$ python -q
>>> import numpy as np
>>> from numpy import linalg as LA
>>> np.set_printoptions(precision=2, suppress=True, linewidth=160, legacy="1.25")
>>> rd = lambda a: np.round(a, 2) + 0
>>> arr = np.abs(np.array([[2, 3, 0, 1, 2, 1, 3, 1, 2],
...     [3, 1, 2, 3, 1, 0, 2, 1, 1],
...     [3, 0, 0, 1, 2, 3, 3, 0, 1],
...     [2, 0, 2, 1, 2, 0, 2, 3, 2],
...     [3, 0, 0, 3, 0, 1, 0, 1, 1],
...     [0, 0, 2, 3, 3, 2, 2, 2, 2],
...     [3, 0, 2, 1, 1, 1, 2, 2, 3],
...     [3, 3, 3, 3, 0, 3, 2, 2, 1],
...     [0, 3, 3, 0, 2, 2, 1, 0, 2]])) + np.eye(9)
>>> arr = arr / arr.sum(axis=1, keepdims=True)
>>> rd(arr)
array([[0.19, 0.19, 0.  , 0.06, 0.12, 0.06, 0.19, 0.06, 0.12],
       [0.2 , 0.13, 0.13, 0.2 , 0.07, 0.  , 0.13, 0.07, 0.07],
       [0.21, 0.  , 0.07, 0.07, 0.14, 0.21, 0.21, 0.  , 0.07],
       [0.13, 0.  , 0.13, 0.13, 0.13, 0.  , 0.13, 0.2 , 0.13],
       [0.3 , 0.  , 0.  , 0.3 , 0.1 , 0.1 , 0.  , 0.1 , 0.1 ],
       [0.  , 0.  , 0.12, 0.18, 0.18, 0.18, 0.12, 0.12, 0.12],
       [0.19, 0.  , 0.12, 0.06, 0.06, 0.06, 0.19, 0.12, 0.19],
       [0.14, 0.14, 0.14, 0.14, 0.  , 0.14, 0.1 , 0.14, 0.05],
       [0.  , 0.21, 0.21, 0.  , 0.14, 0.14, 0.07, 0.  , 0.21]])
>>> out = np.array([[-3, 9],
...     [-7, 9],
...     [1, 8],
...     [7, -5],
...     [4, -8],
...     [-1, 1],
...     [8, 3],
...     [6, -2],
...     [-4, -3]])
>>> LA.matrix_rank(arr @ out)
2
>>> np.vstack([arr, out.T]).shape
(11, 9)
>>> out = arr / LA.norm(arr, axis=1, keepdims=True)
>>> G = out @ out.T
>>> rd(LA.norm(out, axis=1))
array([1., 1., 1., 1., 1., 1., 1., 1., 1.])
>>> W2 = np.array([[3, 0, -2, 2, -1, -1, -2, -3],
...     [-2, 2, -3, 3, 1, 0, 0, 0],
...     [2, -3, 2, -2, -2, 0, -2, 0]])
>>> rng = np.random.default_rng(895103)
>>> J = rng.normal(size=(16, 3)) @ W2 + np.array([-1, -2, -2, 1, -2, 1, 0, 1])
>>> rd(J)
array([[ -4.63,  -0.32,  -2.87,   1.87,  -0.42,   1.69,   1.59,   3.06],
       [ -4.49,   3.52,  -7.72,   6.72,   1.11,   0.74,   1.94,   0.21],
       [ -4.97,  -0.85,  -3.96,   2.96,  -1.04,   1.72,   0.1 ,   3.15],
       [  6.21,  -3.66,  -4.62,   3.62,  -5.05,  -1.  ,  -4.89,  -4.99],
       [ -8.01,  -2.29,   3.63,  -4.63,   0.37,   3.47,   5.14,   8.41],
       [  0.13,  -0.86,  -4.34,   3.34,  -1.95,   0.34,  -0.77,  -0.99],
       [ -1.42,  -1.83,  -1.49,   0.49,  -1.68,   1.15,   0.67,   1.44],
       [ -4.03,  -1.1 ,  -0.14,  -0.86,  -0.37,   1.9 ,   2.93,   3.7 ],
       [ -9.77,   5.61,  -6.83,   5.83,   3.72,   2.  ,   5.67,   3.99],
       [ -0.2 ,  -1.93,  -1.12,   0.12,  -1.85,   0.87,   0.73,   0.62],
       [ -1.86,  -1.87,  -1.47,   0.47,  -1.63,   1.27,   0.68,   1.8 ],
       [ -1.89,  -1.53,  -1.94,   0.94,  -1.5 ,   1.19,   0.69,   1.57],
       [ -6.61,   2.59,  -4.17,   3.17,   1.7 ,   1.77,   4.08,   3.3 ],
       [ -9.34,   4.39,  -4.96,   3.96,   3.25,   2.21,   5.79,   4.63],
       [ -5.87,   6.07, -12.47,  11.47,   1.96,   0.33,   1.04,  -1.01],
       [ -5.54,  -1.31,  -1.5 ,   0.5 ,  -0.65,   2.17,   1.69,   4.52]])
>>> # rows and columns are dependent
>>> np.unique(J.round(6), axis=0).shape
(16, 8)
>>> LA.lstsq(J[:-1].T, J[-1])[2]
4
>>> rd(np.trace(LA.pinv(J) @ J))
4.0
>>> np.allclose(J[:-1].T @ LA.lstsq(J[:-1].T, J[-1])[0], J[-1])
True
>>> np.abs(np.diag(LA.qr(J)[1])) > 1e-9
array([ True,  True,  True,  True, False, False, False, False])
